$ python3 -q
>>> import numpy as np
>>> import numpy.linalg as la
>>> np.set_printoptions(suppress=True, linewidth=140)
>>> rnd = lambda a: np.round(a, 2) + 0
>>> feats = np.load("run13.npy")
>>> feats
array([[2, 2, 0, 0, 0, 0],
       [1, 1, 0, 0, 0, 0],
       [2, 1, 0, 0, 0, 0],
       [0, 0, 2, 2, 0, 0],
       [0, 0, 1, 1, 0, 0],
       [0, 0, 2, 1, 0, 0],
       [0, 0, 0, 0, 2, 2],
       [0, 0, 0, 0, 1, 1],
       [0, 0, 0, 0, 2, 1]])
>>> x0 = np.array([3, 2, 1, 3, 2, 2])
>>> rhs = feats @ x0
>>> rnd(la.solve(feats.T @ feats, feats.T @ rhs))
array([3., 2., 1., 3., 2., 2.])
>>> rnd(la.pinv(feats) @ feats)
array([[1., 0., 0., 0., 0., 0.],
       [0., 1., 0., 0., 0., 0.],
       [0., 0., 1., 0., 0., 0.],
       [0., 0., 0., 1., 0., 0.],
       [0., 0., 0., 0., 1., 0.],
       [0., 0., 0., 0., 0., 1.]])
>>> rng = np.random.default_rng(4350)
>>> rhs = rhs + 0.05 * rng.normal(size=9)
>>> rnd(rhs)
array([9.97, 5.05, 8.02, 8.02, 3.85, 5.06, 7.96, 4.03, 5.98])
>>> b, *_ = la.lstsq(feats, rhs)
>>> [round(float(la.norm(la.solve(feats.T @ feats + lam * np.eye(6), feats.T @ rhs))), 2) for lam in (0, 1, 10, 100)]
[5.53, 4.96, 3.14, 0.67]
>>> rnd(feats.T @ (rhs - feats @ b))
array([0., 0., 0., 0., 0., 0.])
>>> b.round()
array([3., 2., 1., 3., 2., 2.])
>>> P = feats @ la.solve(feats.T @ feats, feats.T)
>>> rnd(np.diag(P))
array([0.8, 0.2, 1. , 0.8, 0.2, 1. , 0.8, 0.2, 1. ])
>>> np.allclose(P @ P, P)
True
>>> rnd(P @ feats[:, 3])
array([0., 0., 0., 2., 1., 1., 0., 0., 0.])
>>> rnd(np.trace(P))
np.float64(6.0)
>>> B = feats[0, 0] * feats[1:] - np.outer(feats[1:, 0], feats[0])
>>> B
array([[ 0,  0,  0,  0,  0,  0],
       [ 0, -2,  0,  0,  0,  0],
       [ 0,  0,  4,  4,  0,  0],
       [ 0,  0,  2,  2,  0,  0],
       [ 0,  0,  4,  2,  0,  0],
       [ 0,  0,  0,  0,  4,  4],
       [ 0,  0,  0,  0,  2,  2],
       [ 0,  0,  0,  0,  4,  2]])
>>> la.matrix_rank(B), la.matrix_rank(feats)
(np.int64(5), np.int64(6))
>>> np.flatnonzero(~B.round(6).any(axis=1))
array([0])
>>> B = feats / la.norm(feats, axis=1, keepdims=True)
>>> cov = B @ B.T
>>> rnd(la.norm(B, axis=1))
array([1., 1., 1., 1., 1., 1., 1., 1., 1.])
>>> rnd(cov)
array([[1.  , 1.  , 0.95, 0.  , 0.  , 0.  , 0.  , 0.  , 0.  ],
       [1.  , 1.  , 0.95, 0.  , 0.  , 0.  , 0.  , 0.  , 0.  ],
       [0.95, 0.95, 1.  , 0.  , 0.  , 0.  , 0.  , 0.  , 0.  ],
       [0.  , 0.  , 0.  , 1.  , 1.  , 0.95, 0.  , 0.  , 0.  ],
       [0.  , 0.  , 0.  , 1.  , 1.  , 0.95, 0.  , 0.  , 0.  ],
       [0.  , 0.  , 0.  , 0.95, 0.95, 1.  , 0.  , 0.  , 0.  ],
       [0.  , 0.  , 0.  , 0.  , 0.  , 0.  , 1.  , 1.  , 0.95],
       [0.  , 0.  , 0.  , 0.  , 0.  , 0.  , 1.  , 1.  , 0.95],
       [0.  , 0.  , 0.  , 0.  , 0.  , 0.  , 0.95, 0.95, 1.  ]])
>>> np.argwhere(np.triu(np.abs(cov) > 0.95, 1))
array([[0, 1],
       [3, 4],
       [6, 7]])
>>> (np.abs(cov) > 0.9).astype(int)
array([[1, 1, 1, 0, 0, 0, 0, 0, 0],
       [1, 1, 1, 0, 0, 0, 0, 0, 0],
       [1, 1, 1, 0, 0, 0, 0, 0, 0],
       [0, 0, 0, 1, 1, 1, 0, 0, 0],
       [0, 0, 0, 1, 1, 1, 0, 0, 0],
       [0, 0, 0, 1, 1, 1, 0, 0, 0],
       [0, 0, 0, 0, 0, 0, 1, 1, 1],
       [0, 0, 0, 0, 0, 0, 1, 1, 1],
       [0, 0, 0, 0, 0, 0, 1, 1, 1]])
>>> x0 = np.array([1, 2, 3, 3, 3, 1])
>>> rhs = feats @ x0
>>> b, lr = np.zeros(6), 1 / la.norm(feats, 2) ** 2
>>> for i in range(30):
...     b -= lr * feats.T @ (feats @ b - rhs)
...     if i % 5 == 0: print(i, round(la.norm(feats @ b - rhs), 2))
... 
0 0.86
5 0.77
10 0.68
15 0.61
20 0.54
25 0.48
>>> rnd(b)
array([1.29, 1.64, 3.14, 2.83, 2.66, 1.43])
>>> data = np.load("w.npy")
>>> data
array([[ 4,  5,  6,  7],
       [ 8,  9, 10, 11],
       [12, 13, 14, 15],
       [16, 17, 18, 19],
       [20, 21, 22, 23],
       [24, 25, 26, 27],
       [28, 29, 30, 31],
       [32, 33, 34, 35],
       [36, 37, 38, 39]])
>>> u = np.array([5, 3, 1])
>>> np.polyval(u, data[7])
array([5217, 5545, 5883, 6231])
>>> B = np.array([[0, -1], [1, -2]])
>>> W2 = np.array([[0, 1, 3], [-2, -3, 3], [3, -3, -3]])
>>> K = np.kron(B, W2)
>>> K
array([[ 0,  0,  0,  0, -1, -3],
       [ 0,  0,  0,  2,  3, -3],
       [ 0,  0,  0, -3,  3,  3],
       [ 0,  1,  3,  0, -2, -6],
       [-2, -3,  3,  4,  6, -6],
       [ 3, -3, -3, -6,  6,  6]])
>>> B = np.array([[-3, 1], [2, 2], [-2, 3], [2, 3], [-3, 2], [3, 2]])
>>> np.einsum("ij,ij->i", K, K)
array([ 10,  22,  27,  50, 110, 135])
>>> np.einsum("ik,kj->ji", K, B)
array([[ -6, -14,  -6, -16, -34, -21],
       [ -8,   6,   3,  -5,  13,  -6]])
>>> np.einsum("ij->j", K)
array([ 1, -5,  3, -3, 15, -9])
>>> la.matrix_rank(np.vstack([K, B.T]))
np.int64(6)
>>> rnd(la.det(K))
np.float64(2304.0)
>>> rnd(np.sort(np.abs(la.eigvals(K))))
array([1.87, 1.87, 5.07, 5.07, 5.07, 5.07])
>>> F = np.load("m.npy")
>>> rnd(F)
array([[0.33, 0.  , 0.33, 0.  , 0.  , 0.  , 0.33, 0.  , 0.  , 0.  ],
       [0.  , 0.25, 0.25, 0.  , 0.  , 0.  , 0.  , 0.25, 0.  , 0.25],
       [0.  , 0.25, 0.25, 0.  , 0.25, 0.  , 0.  , 0.  , 0.25, 0.  ],
       [0.33, 0.  , 0.33, 0.33, 0.  , 0.  , 0.  , 0.  , 0.  , 0.  ],
       [0.  , 0.  , 0.25, 0.  , 0.5 , 0.  , 0.  , 0.  , 0.  , 0.25],
       [0.2 , 0.  , 0.  , 0.  , 0.  , 0.2 , 0.  , 0.2 , 0.2 , 0.2 ],
       [0.  , 0.2 , 0.  , 0.2 , 0.2 , 0.  , 0.2 , 0.2 , 0.  , 0.  ],
       [0.2 , 0.  , 0.2 , 0.  , 0.  , 0.  , 0.2 , 0.4 , 0.  , 0.  ],
       [0.  , 0.  , 0.  , 0.  , 0.  , 0.  , 0.  , 0.5 , 0.5 , 0.  ],
       [0.25, 0.  , 0.  , 0.  , 0.  , 0.  , 0.25, 0.  , 0.25, 0.25]])
>>> Q, r_ = la.qr(F)
>>> np.trace(Q @ Q.T)
np.float64(10.0)
>>> rnd(Q @ r_)
array([[0.33, 0.  , 0.33, 0.  , 0.  , 0.  , 0.33, 0.  , 0.  , 0.  ],
       [0.  , 0.25, 0.25, 0.  , 0.  , 0.  , 0.  , 0.25, 0.  , 0.25],
       [0.  , 0.25, 0.25, 0.  , 0.25, 0.  , 0.  , 0.  , 0.25, 0.  ],
       [0.33, 0.  , 0.33, 0.33, 0.  , 0.  , 0.  , 0.  , 0.  , 0.  ],
       [0.  , 0.  , 0.25, 0.  , 0.5 , 0.  , 0.  , 0.  , 0.  , 0.25],
       [0.2 , 0.  , 0.  , 0.  , 0.  , 0.2 , 0.  , 0.2 , 0.2 , 0.2 ],
       [0.  , 0.2 , 0.  , 0.2 , 0.2 , 0.  , 0.2 , 0.2 , 0.  , 0.  ],
       [0.2 , 0.  , 0.2 , 0.  , 0.  , 0.  , 0.2 , 0.4 , 0.  , 0.  ],
       [0.  , 0.  , 0.  , 0.  , 0.  , 0.  , 0.  , 0.5 , 0.5 , 0.  ],
       [0.25, 0.  , 0.  , 0.  , 0.  , 0.  , 0.25, 0.  , 0.25, 0.25]])
>>> rnd(abs(r_[0, 0])), rnd(la.norm(F[:, 0]))
(np.float64(0.6), np.float64(0.6))
>>> rnd(np.abs(np.diag(r_)))
array([0.6 , 0.41, 0.41, 0.33, 0.46, 0.17, 0.21, 0.62, 0.32, 0.27])
>>> B = F + rng.integers(-2, 3, (10, 9)) @ rng.integers(-2, 3, (9, 10))
>>> rnd(B)
array([[  1.33,   0.  ,   6.33,  12.  ,   8.  ,  -2.  ,  -3.67, -12.  ,  -4.  ,  21.  ],
       [ -5.  ,   4.25,   7.25,   4.  ,   2.  ,  -4.  ,   3.  ,  -0.75,  -5.  ,   9.25],
       [  9.  ,  -6.75,  -7.75,   7.  ,   6.25,   4.  ,  -3.  ,  -4.  ,  -2.75,   5.  ],
       [ -4.67,   5.  ,   7.33,  -5.67,   0.  ,   2.  ,  -5.  ,   6.  ,   2.  ,   2.  ],
       [ -1.  ,  -7.  ,   7.25,   1.  ,  10.5 ,   0.  ,  -6.  ,  -8.  ,  -1.  ,  15.25],
       [ -0.8 ,  -2.  , -13.  ,  -5.  ,  -4.  ,   4.2 ,   1.  ,   5.2 ,   1.2 , -10.8 ],
       [ 22.  , -14.8 ,   4.  ,   2.2 ,   6.2 ,  -4.  ,  -4.8 ,  -1.8 ,   0.  ,   7.  ],
       [  8.2 ,   1.  ,   4.2 ,  -5.  ,   0.  ,   0.  ,  -5.8 ,   6.4 ,  -8.  ,  11.  ],
       [  3.  ,  -3.  , -12.  ,   7.  ,   6.  ,   6.  ,   0.  ,  -5.5 ,   2.5 ,  -2.  ],
       [  7.25,  -1.  ,   6.  ,  -5.  ,  -4.  ,  -2.  ,  -5.75,   7.  ,  -8.75,  10.25]])
>>> np.abs(B - F).sum(axis=1)
array([70., 44., 56., 40., 56., 47., 67., 49., 47., 57.])
>>> la.matrix_rank(B - F, tol=1e-8)
np.int64(9)
>>> B = la.inv(F)
>>> rnd(F @ B)
array([[1., 0., 0., 0., 0., 0., 0., 0., 0., 0.],
       [0., 1., 0., 0., 0., 0., 0., 0., 0., 0.],
       [0., 0., 1., 0., 0., 0., 0., 0., 0., 0.],
       [0., 0., 0., 1., 0., 0., 0., 0., 0., 0.],
       [0., 0., 0., 0., 1., 0., 0., 0., 0., 0.],
       [0., 0., 0., 0., 0., 1., 0., 0., 0., 0.],
       [0., 0., 0., 0., 0., 0., 1., 0., 0., 0.],
       [0., 0., 0., 0., 0., 0., 0., 1., 0., 0.],
       [0., 0., 0., 0., 0., 0., 0., 0., 1., 0.],
       [0., 0., 0., 0., 0., 0., 0., 0., 0., 1.]])
>>> rnd(la.cond(F))
np.float64(27.91)
>>> A = np.load("sample6.npy")
>>> A
array([[-2.23, -2.76,  1.79, -3.01, -2.77, -3.32],
       [-1.03, -1.63, -0.12, -6.53, -2.18, -0.49],
       [-0.14, -0.36, -0.34, -2.33, -0.49,  0.17],
       [-0.61, -0.73,  0.83,  0.67, -0.52, -1.23],
       [ 1.47,  1.67, -1.3 ,  1.12,  1.77,  2.19],
       [ 1.06,  1.61,  0.14,  6.53,  2.15,  0.62],
       [-0.27, -0.96, -0.91, -7.15, -1.45,  0.48],
       [ 0.07,  0.28,  0.32,  2.36,  0.5 , -0.17],
       [ 2.34,  2.32, -1.98,  0.54,  2.23,  3.43],
       [-0.51,  0.15,  1.7 ,  7.73,  0.92, -1.77],
       [ 1.75,  1.12, -3.19, -9.01,  0.4 ,  4.19],
       [ 0.84,  1.36, -0.17,  4.15,  1.65,  0.84],
       [-0.57, -0.4 ,  1.02,  2.9 , -0.1 , -1.39],
       [ 1.11,  0.44, -2.51, -8.34, -0.32,  2.97],
       [-1.44, -1.69,  1.34, -1.21, -1.73, -2.26],
       [-0.76, -0.74,  0.83,  0.63, -0.64, -1.22],
       [-0.42, -0.99, -0.85, -7.2 , -1.47,  0.55],
       [ 1.91,  1.77, -2.68, -4.21,  1.3 ,  3.74],
       [ 1.11,  0.79, -2.2 , -5.98,  0.24,  2.77],
       [-1.02, -1.53, -0.07, -6.61, -2.09, -0.56],
       [-1.12, -0.59,  2.54,  8.43,  0.34, -2.96],
       [ 1.82,  1.18, -3.32, -8.92,  0.33,  4.15],
       [ 2.35,  3.08, -1.56,  5.33,  3.35,  2.91],
       [ 0.03,  0.3 ,  0.35,  2.41,  0.44, -0.23],
       [ 1.84,  1.47, -3.03, -6.6 ,  0.83,  3.99],
       [-1.54, -2.01,  1.03, -3.65, -2.14, -2.03],
       [-0.27, -0.65, -0.62, -4.73, -0.92,  0.37],
       [ 0.33, -0.19, -1.73, -7.83, -0.8 ,  1.77],
       [-0.5 , -0.28,  1.06,  2.91, -0.16, -1.42],
       [ 1.34,  1.08, -1.94, -3.6 ,  0.66,  2.55],
       [ 2.2 ,  2.72, -1.8 ,  3.01,  2.82,  3.18],
       [ 1.63,  2.33, -0.74,  6.02,  2.66,  1.83],
       [-1.62, -2.03,  0.98, -3.63, -2.1 , -1.99],
       [-0.92, -1.56, -0.14, -6.68, -2.09, -0.53]])
>>> x0 = np.array([2, 2, -2, -2, 1, -2])
>>> rhs = A @ x0
>>> rnd(la.pinv(A) @ A)
array([[1., 0., 0., 0., 0., 0.],
       [0., 1., 0., 0., 0., 0.],
       [0., 0., 1., 0., 0., 0.],
       [0., 0., 0., 1., 0., 0.],
       [0., 0., 0., 0., 1., 0.],
       [0., 0., 0., 0., 0., 1.]])
>>> rhs = rhs + 0.3 * rng.normal(size=34)
>>> rnd(rhs)
array([ -3.96,   6.41,   3.89,  -3.7 ,   4.28,  -7.04,  11.06,  -3.93,   8.15, -15.11,  21.67,  -3.12,  -7.11,  18.64,  -3.38,  -4.68,
        10.65,  15.27,  14.81,   7.67, -18.61,  22.2 ,   0.48,  -3.6 ,  18.4 ,   0.46,   7.68,  14.92,  -6.86,  11.53,   4.45,  -3.74,
        -0.05,   7.87])
>>> b, *_ = la.lstsq(A, rhs)
>>> b.round()
array([ 2.,  2., -0., -2.,  2., -1.])
>>> rnd(b)
array([ 2.22,  2.1 , -0.23, -2.31,  1.6 , -1.47])
